% ipython --no-banner

In [1]: import numpy as np

In [2]: np.set_printoptions(precision=2, suppress=True, linewidth=200)

In [3]: E = np.load("block10.npy")

In [4]: print(E)
[[3. 1. 1.]
 [1. 3. 1.]
 [1. 1. 3.]]

In [5]: evals, vecs = np.linalg.eigh(E)

In [6]: x0 = np.array([3, 2, 2])

In [7]: print(vecs * np.maximum(evals, 0) @ vecs.T)
[[3. 1. 1.]
 [1. 3. 1.]
 [1. 1. 3.]]

In [8]: print(x0 @ E @ x0)
83.0

In [9]: u = np.array([5, 1, 2])

In [10]: B = E + np.outer(u, np.eye(3)[1])

In [11]: print(B)
[[3. 6. 1.]
 [1. 4. 1.]
 [1. 3. 3.]]

In [12]: u = np.array([0, 1, 2])

In [13]: print(np.array([np.convolve(row, u, "same") for row in B]))
[[ 3. 12. 13.]
 [ 1.  6.  9.]
 [ 1.  5.  9.]]

In [14]: print(np.polyval(u, B[1]))
[3. 6. 3.]

In [15]: print(np.correlate(B[1], B[2], "full"))
[ 3. 15. 16.  7.  1.]

In [16]: K = np.maximum(np.array([[-5],
    ...:     [-1],
    ...:     [-1],
    ...:     [-3],
    ...:     [-5],
    ...:     [2],
    ...:     [1],
    ...:     [-3],
    ...:     [1],
    ...:     [0],
    ...:     [2],
    ...:     [4],
    ...:     [5],
    ...:     [5],
    ...:     [3],
    ...:     [2],
    ...:     [1],
    ...:     [-1],
    ...:     [-3],
    ...:     [-5]]) @ np.array([[1, 2, -1]]) + np.array([-3, 1, 2]), 0)

In [17]: print(K)
[[ 0  0  7]
 [ 0  0  3]
 [ 0  0  3]
 [ 0  0  5]
 [ 0  0  7]
 [ 0  5  0]
 [ 0  3  1]
 [ 0  0  5]
 [ 0  3  1]
 [ 0  1  2]
 [ 0  5  0]
 [ 1  9  0]
 [ 2 11  0]
 [ 2 11  0]
 [ 0  7  0]
 [ 0  5  0]
 [ 0  3  1]
 [ 0  0  3]
 [ 0  0  5]
 [ 0  0  7]]

In [18]: # rows 1 and 2 are equal

In [19]: B = np.c_[K[:, :2] @ np.array([[1, 0], [-3, 3]]), np.array([1, 2, 0, 2, 2, 1, 1, 2, 2, 1, 0, 0, 1, 0, 0, 0, 1, 2, 2, 2])]

In [20]: print(B)
[[  0   0   1]
 [  0   0   2]
 [  0   0   0]
 [  0   0   2]
 [  0   0   2]
 [-15  15   1]
 [ -9   9   1]
 [  0   0   2]
 [ -9   9   2]
 [ -3   3   1]
 [-15  15   0]
 [-26  27   0]
 [-31  33   1]
 [-31  33   0]
 [-21  21   0]
 [-15  15   0]
 [ -9   9   1]
 [  0   0   2]
 [  0   0   2]
 [  0   0   2]]

In [21]: print(np.linalg.matrix_rank(np.c_[K, B]))
4
